% ipython --no-banner

In [1]: import numpy as np

In [2]: import numpy.linalg as la

In [3]: np.set_printoptions(precision=1, suppress=True, linewidth=160)

In [4]: def tidy(a):
   ...:     return np.round(a, 1) + 0
   ...: 

In [5]: F = np.array([[0, 1, 0, 0, 1],
   ...:     [1, 0, 0, 0, 1],
   ...:     [0, 0, 0, 0, 0],
   ...:     [0, 0, 0, 0, 0],
   ...:     [1, 1, 0, 0, 0]])

In [6]: print(np.all(la.eigvalsh(F) > 0))
False

In [7]: print([round(float(la.det(F[:i, :i])), 2) + 0 for i in range(1, 6)])
[0.0, -1.0, 0.0, 0.0, 0.0]

In [8]: rank = la.matrix_rank(F)

In [9]: print(rank)
3

In [10]: null = la.svd(F)[2][rank:].T

In [11]: print([int(la.matrix_rank(F[:, :j + 1])) for j in range(5)])
[1, 2, 2, 2, 3]

In [12]: print(la.matrix_rank(F.T @ F), la.matrix_rank(F @ F.T))
3 3

In [13]: print([int(la.matrix_rank(np.delete(F, i, axis=0))) for i in range(5)])
[2, 2, 3, 3, 2]

In [14]: print(np.allclose(F @ null, 0))
True

In [15]: print(null @ null.T)
[[0. 0. 0. 0. 0.]
 [0. 0. 0. 0. 0.]
 [0. 0. 1. 0. 0.]
 [0. 0. 0. 1. 0.]
 [0. 0. 0. 0. 0.]]

In [16]: print([int(la.matrix_rank(F[:i])) for i in range(1, len(F) + 1)])
[1, 2, 2, 2, 3]

In [17]: print(null.shape)
(5, 2)

In [18]: ev, evecs = la.eigh(F)

In [19]: x = np.array([0, 5, -5, -2, 4])

In [20]: print(np.abs(F).sum(axis=1).max(), tidy(np.abs(ev).max()))
2 2.0

In [21]: print(tidy(evecs * np.maximum(ev, 0) @ evecs.T))
[[0.7 0.7 0.  0.  0.7]
 [0.7 0.7 0.  0.  0.7]
 [0.  0.  0.  0.  0. ]
 [0.  0.  0.  0.  0. ]
 [0.7 0.7 0.  0.  0.7]]

In [22]: print(x @ F @ x)
40

In [23]: print(F.sum(axis=0))
[2 2 0 0 2]

In [24]: print(F @ F)
[[2 1 0 0 1]
 [1 2 0 0 1]
 [0 0 0 0 0]
 [0 0 0 0 0]
 [1 1 0 0 2]]

In [25]: low = np.diag(F.sum(axis=1)) - F

In [26]: print(round(la.det(low[1:, 1:])))
0

In [27]: print(la.matrix_rank(low))
2

In [28]: X = np.load("data.npy")

In [29]: print(tidy(X))
[[ 0.9  0.2 -0.2 -0.1]
 [ 0.2  0.8  0.3  0.2]
 [-0.2  0.3  0.5 -0.3]
 [-0.1  0.2 -0.3  0.8]]

In [30]: la.determinant(X)
Traceback (most recent call last):
  Cell In[30], line 1
    la.determinant(X)
AttributeError: module 'numpy.linalg' has no attribute 'determinant'


In [31]: print(tidy((X + X.T) / 2))
[[ 0.9  0.2 -0.2 -0.1]
 [ 0.2  0.8  0.3  0.2]
 [-0.2  0.3  0.5 -0.3]
 [-0.1  0.2 -0.3  0.8]]

In [32]: print(np.trace(X))
3.0
